In [1]: import numpy as np

In [2]: np.set_printoptions(precision=1, suppress=True, linewidth=100)

In [3]: def rd(a):
   ...:     return np.round(a, 1) + 0
   ...: 

In [4]: J = np.load("mat.npy")

In [5]: J
Out[5]: 
array([[3., 2.],
       [2., 2.]])

In [6]: x0 = np.array([0, 1])

In [7]: rhs = J @ x0

In [8]: rhs
Out[8]: array([2., 2.])

In [9]: print(rd(np.linalg.solve(J.T, J[0])))
[1. 0.]

In [10]: rd(np.linalg.solve(J, rhs))
Out[10]: array([0., 1.])

In [11]: print(rd(np.linalg.solve(J, rhs + J[:, 1])))
[0. 2.]

In [12]: rd(np.linalg.solve(J, J[:, 0]))
Out[12]: array([1., 0.])

In [13]: arr = np.load("case5.npy")

In [14]: print(rd(arr))
[[0.4 0.4 0.2]
 [0.3 0.3 0.3]
 [0.3 0.3 0.3]]

In [15]: print(arr.sum(axis=1))
[1. 1. 1.]

In [16]: print(rd(np.linalg.matrix_power(arr, 100)))
[[0.4 0.4 0.3]
 [0.4 0.4 0.3]
 [0.4 0.4 0.3]]

In [17]: rd(np.sort(np.abs(np.linalg.eigvals(arr)))[::-1])
Out[17]: array([1. , 0.1, 0. ])

In [18]: pr = np.eye(3)[1]

In [19]: for _ in range(3):
    ...:     pr = pr @ arr
    ...:     print(pr.round(1))
    ...: 
[0.3 0.3 0.3]
[0.4 0.4 0.3]
[0.4 0.4 0.3]

In [20]: f, g = arr[1], arr[2]

In [21]: rd(f @ g)
Out[21]: np.float64(0.3)

In [22]: pr = (f @ g) / (f @ f) * f

In [23]: print(rd(np.linalg.norm(f + g) ** 2 + np.linalg.norm(f - g) ** 2))
1.3

In [24]: np.linalg.matrix_rank(np.outer(f, g))
Out[24]: np.int64(1)

In [25]: x0 = np.array([2, 3, 2])

In [26]: a = np.maximum(arr @ x0, 0)

In [27]: rd(arr * (a > 1e-9)[:, None])
Out[27]: 
array([[0.4, 0.4, 0.2],
       [0.3, 0.3, 0.3],
       [0.3, 0.3, 0.3]])

In [28]: rd(np.maximum(arr @ (3 * x0), 0))
Out[28]: array([7.2, 7. , 7. ])

In [29]: rd(a)
Out[29]: array([2.4, 2.3, 2.3])

In [30]: K = np.load("dump.npy")

In [31]: K
Out[31]: 
array([[ 0.,  5., -1.,  0.,  0.,  0.],
       [ 5.,  3.,  2.,  3.,  0.,  0.],
       [ 4.,  1.,  2., -2.,  0.,  0.],
       [ 1., -1.,  5., -2.,  0.,  0.],
       [ 0.,  0.,  0.,  0.,  2., -2.],
       [ 0.,  0.,  0.,  0.,  1.,  2.]])

In [32]: cov = K.T @ K

In [33]: np.diag(cov)
Out[33]: array([42., 36., 34., 17.,  5.,  8.])

In [34]: np.allclose(cov, cov.T)
Out[34]: True

In [35]: rd(np.linalg.eigvalsh(cov)[::-1])
Out[35]: array([67.2, 42.7, 13.5,  9. ,  5.5,  4. ])

In [36]: cov
Out[36]: 
array([[42., 18., 23.,  5.,  0.,  0.],
       [18., 36., -2.,  9.,  0.,  0.],
       [23., -2., 34., -8.,  0.,  0.],
       [ 5.,  9., -8., 17.,  0.,  0.],
       [ 0.,  0.,  0.,  0.,  5., -2.],
       [ 0.,  0.,  0.,  0., -2.,  8.]])

In [37]: np.linalg.matrix_rank(cov)
Out[37]: np.int64(6)

In [38]: rng = np.random.default_rng(6583)

In [39]: z = rng.permutation(6)

In [40]: print(z)
[5 0 4 2 1 3]

In [41]: out = cov[z][:, z]

In [42]: out
Out[42]: 
array([[ 8.,  0., -2.,  0.,  0.,  0.],
       [ 0., 42.,  0., 23., 18.,  5.],
       [-2.,  0.,  5.,  0.,  0.,  0.],
       [ 0., 23.,  0., 34., -2., -8.],
       [ 0., 18.,  0., -2., 36.,  9.],
       [ 0.,  5.,  0., -8.,  9., 17.]])
